% python3 -q
>>> import numpy as np
>>> from numpy import linalg as LA
>>> np.set_printoptions(suppress=True, linewidth=120)
>>> def tidy(a):
...     return np.round(a, 2) + 0
... 
>>> X = np.load("mat.npy")
>>> X
array([[ 0.4, -0.4,  0.2,  0.1, -1. ],
       [ 1.8, -0.5, -0.6,  2.7,  0.5],
       [ 0.5,  0.7, -1.4, -0.1, -0.1],
       [-1.8,  0. , -0.2,  0.5, -1.4],
       [-0.5, -1.1, -1. ,  0.3,  0.2],
       [ 2.2, -0.1,  0. , -0.9,  1. ],
       [-0.1,  1.1, -0.9, -2. ,  0.1],
       [ 0.4,  1.5,  0.7, -0.6, -0.4],
       [-0.1, -0.1, -0.4,  0.8, -0.1],
       [-0.2, -0.1,  0.6, -0.9, -0.5],
       [ 0.6, -0.3, -1.4,  0.2,  1.2],
       [-1.9,  0. ,  1.6,  0.6,  0.3],
       [ 0. ,  2. ,  7. ,  5. , -6. ],
       [-1.2,  0.8,  0.3,  0.1, -1.1]])
>>> u, v = X[5], X[6]
>>> u @ u
np.float64(6.66)
>>> pr = (u @ v) / (u @ u) * u
>>> tidy(pr)
array([ 0.52, -0.02,  0.  , -0.21,  0.24])
>>> LA.matrix_rank(np.outer(u, v))
np.int64(1)
>>> hat = X @ LA.solve(X.T @ X, X.T)
>>> tidy(hat @ X[:, 4])
array([-1. ,  0.5, -0.1, -1.4,  0.2,  1. ,  0.1, -0.4, -0.1, -0.5,  1.2,  0.3, -6. , -1.1])
>>> tidy(np.diag(hat))
array([0.28, 0.6 , 0.33, 0.37, 0.22, 0.41, 0.33, 0.33, 0.07, 0.18, 0.12, 0.64, 0.93, 0.19])
>>> Xs = (X - X.mean(axis=0)) / X.std(axis=0)
>>> tidy(Xs.std(axis=0))
array([1., 1., 1., 1., 1.])
>>> c = LA.lstsq(np.delete(Xs, 1, axis=1), Xs[:, 1])[0]
>>> tidy(c)
array([ 0.17,  0.4 , -0.58, -0.71])
>>> tidy(1 - np.var(Xs[:, 1] - np.delete(Xs, 1, axis=1) @ c))
np.float64(0.55)
